% python3 -q
>>> import numpy as np
>>> np.set_printoptions(suppress=True, linewidth=160)
>>> def rd(a):
...     return np.round(a, 3) + 0
... 
>>> arr = np.loadtxt("dump.csv", delimiter=",")
>>> arr
array([[ 0.,  1.,  0., -1., -2.,  3., -3.,  0.,  0.,  0.,  1., -1.,  1.],
       [-1.,  0., -2.,  3.,  2.,  0.,  0.,  3.,  3., -3.,  3.,  1., -3.],
       [ 0.,  2.,  0.,  4., -1., -3., -1., -1., -3.,  3., -3., -4., -1.],
       [ 1., -3., -4.,  0., -3., -2., -2.,  0.,  0.,  0.,  0.,  0., -2.],
       [ 2., -2.,  1.,  3.,  0., -2., -1.,  0., -3., -1., -2.,  3.,  2.],
       [-3.,  0.,  3.,  2.,  2.,  0.,  1., -1.,  1.,  1., -1., -1., -4.],
       [ 3.,  0.,  1.,  2.,  1., -1.,  0., -4.,  1.,  0.,  0., -4.,  2.],
       [ 0., -3.,  1.,  0.,  0.,  1.,  4.,  0.,  1.,  0.,  2.,  1.,  4.],
       [ 0., -3.,  3.,  0.,  3., -1., -1., -1.,  0.,  2.,  2., -1., -2.],
       [ 0.,  3., -3.,  0.,  1., -1.,  0.,  0., -2.,  0., -1.,  0.,  1.],
       [-1., -3.,  3.,  0.,  2.,  1.,  0., -2., -2.,  1.,  0.,  1.,  1.],
       [ 1., -1.,  4.,  0., -3.,  1.,  4., -1.,  1.,  0., -1.,  0., -2.],
       [-1.,  3.,  1.,  2., -2.,  4., -2., -4.,  2., -1., -1.,  2.,  0.]])
>>> rank = np.linalg.matrix_rank(arr)
>>> rank
np.int64(12)
>>> ns = np.linalg.svd(arr)[2][rank:].T
>>> [int(np.linalg.matrix_rank(arr[:i])) for i in range(1, len(arr) + 1)]
[1, 2, 3, 4, 5, 6, 7, 8, 9, 10, 11, 12, 12]
>>> [int(np.linalg.matrix_rank(arr[:, :j + 1])) for j in range(13)]
[1, 2, 3, 4, 5, 6, 7, 8, 9, 10, 11, 12, 12]
>>> rd(arr @ ns)
array([[0.],
       [0.],
       [0.],
       [0.],
       [0.],
       [0.],
       [0.],
       [0.],
       [0.],
       [0.],
       [0.],
       [0.],
       [0.]])
